$ ipython --no-banner

In [1]: import numpy as np

In [2]: from numpy import linalg as LA

In [3]: np.set_printoptions(precision=2, suppress=True, linewidth=160, legacy="1.25")

In [4]: def rnd(a):
   ...:     return np.round(a, 2) + 0
   ...: 

In [5]: W0 = np.load("a.npy")

In [6]: W0
Out[6]: 
array([[3., 1., 0., 0., 0.],
       [0., 3., 1., 0., 0.],
       [0., 0., 3., 1., 0.],
       [0., 0., 0., 3., 1.],
       [0., 0., 0., 0., 3.]])

In [7]: evals, evecs = LA.eig(W0)

In [8]: print(rnd(np.sort(LA.eigvals(W0 @ W0))))
[9. 9. 9. 9. 9.]

In [9]: rnd(np.sort(LA.eigvals(LA.inv(W0))))
Out[9]: array([0.33, 0.33, 0.33, 0.33, 0.33])

In [10]: print(W0 @ evecs[:, 0] - evals[0] * evecs[:, 0])
[0. 0. 0. 0. 0.]

In [11]: hat = np.triu(np.array([[8, 0, 8, 1, 5],
    ...:     [4, 3, 8, 8, 5],
    ...:     [6, 3, 6, 5, 5],
    ...:     [3, 5, 3, 3, 7],
    ...:     [0, 7, 0, 9, 8]]), 1) + np.eye(5)

In [12]: M2 = hat @ W0 @ LA.inv(hat)

In [13]: rnd(LA.det(M2))
Out[13]: 243.0

In [14]: Q, r_ = LA.qr(W0)

In [15]: abs(r_[0, 0]), rnd(LA.norm(W0[:, 0]))
Out[15]: (3.0, 3.0)

In [16]: np.trace(Q @ Q.T)
Out[16]: 5.0

In [17]: Q.shape, r_.shape
Out[17]: ((5, 5), (5, 5))

In [18]: np.allclose(r_.T @ r_, W0.T @ W0)
Out[18]: True

In [19]: feats = np.loadtxt("arr.csv", delimiter=",")

In [20]: feats
Out[20]: 
array([[ 1., -2., -3.,  1.],
       [-2.,  4.,  4., -2.],
       [ 1., -2., -3.,  1.],
       [-5., 10.,  9., -5.]])

In [21]: ang = np.radians(121)

In [22]: r_ = np.eye(4)

In [23]: r_[0, 0] = r_[2, 2] = np.cos(ang)

In [24]: r_[0, 2], r_[2, 0] = -np.sin(ang), np.sin(ang)

In [25]: print(rnd(r_))
[[-0.52  0.   -0.86  0.  ]
 [ 0.    1.    0.    0.  ]
 [ 0.86  0.   -0.52  0.  ]
 [ 0.    0.    0.    1.  ]]

In [26]: M2 = feats @ r_.T

In [27]: rnd(LA.svd(feats, compute_uv=False)), rnd(LA.svd(M2, compute_uv=False))
Out[27]: (array([17.3,  1.3,  0. ,  0. ]), array([17.3,  1.3,  0. ,  0. ]))

In [28]: print(np.allclose(feats @ feats.T, M2 @ M2.T))
True

In [29]: rnd(M2)
Out[29]: 
array([[ 2.06, -2.  ,  2.4 ,  1.  ],
       [-2.4 ,  4.  , -3.77, -2.  ],
       [ 2.06, -2.  ,  2.4 ,  1.  ],
       [-5.14, 10.  , -8.92, -5.  ]])

In [30]: data = np.load("case3.npy")

In [31]: data
Out[31]: 
array([[ 4,  4, -3, -6,  0, -2,  3],
       [ 7,  7,  0, -3,  3,  1,  6],
       [ 1,  1, -6, -9, -3, -5,  0]])

In [32]: rnd(data @ LA.pinv(data) @ data)
Out[32]: 
array([[ 4.,  4., -3., -6.,  0., -2.,  3.],
       [ 7.,  7.,  0., -3.,  3.,  1.,  6.],
       [ 1.,  1., -6., -9., -3., -5.,  0.]])

In [33]: LA.lstsq(data[:-1].T, data[-1])[2]
Out[33]: 2

In [34]: print(np.abs(np.diag(LA.qr(data)[1])) > 1e-9)
[ True False  True]

In [35]: Uu, sig, Vt = LA.svd(data)

In [36]: evecs = Vt[:(sig > 1e-8).sum()]

In [37]: rng = np.random.default_rng(239539)

In [38]: x0 = data[1] + 2 * data[0] + rng.integers(2) * np.eye(7)[3]

In [39]: x0
Out[39]: array([ 15.,  15.,  -6., -14.,   3.,  -3.,  12.])

In [40]: rnd(LA.norm(x0 - evecs.T @ evecs @ x0))
Out[40]: 0.68

In [41]: LA.matrix_rank(np.vstack([data, x0]))
Out[41]: 3

In [42]: rnd(np.diag(evecs.T @ evecs))
Out[42]: array([0.32, 0.32, 0.24, 0.54, 0.14, 0.19, 0.24])
